>>> import numpy as np
>>> from numpy import linalg as LA
>>> np.set_printoptions(suppress=True, linewidth=200)
>>> m1 = np.load("arr.npy")
>>> m1
array([[-1.2,  0.9,  0.3],
       [ 0.2,  0.1,  1.2],
       [ 0.4, -0.1, -0.6],
       [-0.4,  1.4, -0.6]])
>>> q = m1.astype(float).copy()
>>> for j in range(3):
...     q[:, j] -= q[:, :j] @ (q[:, :j].T @ q[:, j])
...     q[:, j] /= LA.norm(q[:, j])
... 
>>> np.round(q.T @ m1, 2) + 0
array([[ 1.34, -1.24, -0.09],
       [ 0.  ,  1.12, -0.45],
       [ 0.  ,  0.  ,  1.43]])
>>> q.round(2)
array([[-0.89, -0.18,  0.1 ],
       [ 0.15,  0.25,  0.93],
       [ 0.3 ,  0.24, -0.33],
       [-0.3 ,  0.92, -0.15]])
>>> B = np.c_[m1[:, :1] @ np.array([[1]]), np.array([5, 2, 2, 4])]
>>> B
array([[-1.2,  5. ],
       [ 0.2,  2. ],
       [ 0.4,  2. ],
       [-0.4,  4. ]])
>>> np.round(LA.lstsq(m1, B[:, 0])[0], 2) + 0
array([1., 0., 0.])
>>> np.round(LA.norm(B - m1 @ LA.lstsq(m1, B)[0], axis=0), 2) + 0
array([0.  , 3.33])
>>> np.round(LA.norm(LA.qr(m1)[0].T @ B, axis=0) ** 2 / ((B ** 2).sum(axis=0) + 1e-12), 2)
array([1.  , 0.77])
>>> np.abs(B).max()
np.float64(5.0)
>>> B.sum(axis=0)
array([-1., 13.])
>>> np.round(LA.svd(B, compute_uv=False), 2)
array([7.06, 0.97])
>>> B.shape
(4, 2)
>>> round(LA.norm(B), 2)
np.float64(7.13)
>>> data = np.load("run3.npy")
>>> data
array([[-2, -1,  0,  0],
       [ 1, -3,  0,  0],
       [ 0,  0, -2, -1],
       [ 0,  0,  1, -3]])
>>> vec = np.array([-3, -3, -3, -1])
>>> y = data @ vec
>>> y
array([9, 6, 7, 0])
>>> np.round(LA.solve(data.T, data[3]), 2)
array([-0., -0., -0.,  1.])
>>> np.round(LA.solve(data, data[:, 0]), 2)
array([ 1., -0., -0., -0.])
>>> np.round(LA.solve(data, -1 * y), 2)
array([3., 3., 3., 1.])
>>> X = np.loadtxt("layer16.csv", delimiter=",")
>>> X.round(2)
array([[ 0.24, -0.4 ,  0.13, -0.08],
       [-0.4 ,  0.66, -0.22,  0.13],
       [ 0.13, -0.22,  0.07, -0.04],
       [-0.08,  0.13, -0.04,  0.03]])
>>> ev, V = LA.eigh(X)
>>> np.round(LA.svd(X, compute_uv=False), 2) + 0
array([1., 0., 0., 0.])
>>> np.abs(V[:, -1]).round(6).argmax()
np.int64(1)
>>> np.unique(ev.round(6) + 0, return_counts=True)[1]
array([3, 1])
>>> A = np.load("out2.npy")
>>> A
array([[-19,   0,   2,   0],
       [  2, -17,   1,   2],
       [  2,   1,  26,   1],
       [  2,   0,   2, -23]])
>>> vec = np.array([-1, 0, -2, 2])
>>> y = A @ vec
>>> y
array([ 15,   0, -52, -52])
>>> np.round(LA.solve(A, y + A[:, 0]), 2)
array([-0., -0., -2.,  2.])
>>> np.round(LA.solve(A, A[:, 3]), 2)
array([-0., -0.,  0.,  1.])
>>> np.round(LA.solve(A.T, A[2]), 2) + 0
array([0., 0., 1., 0.])
>>> B = A[0, 0] * A[1:] - np.outer(A[1:, 0], A[0])
>>> B
array([[   0,  323,  -23,  -38],
       [   0,  -19, -498,  -19],
       [   0,    0,  -42,  437]])
>>> np.flatnonzero(~B.round(6).any(axis=1))
array([], dtype=int64)
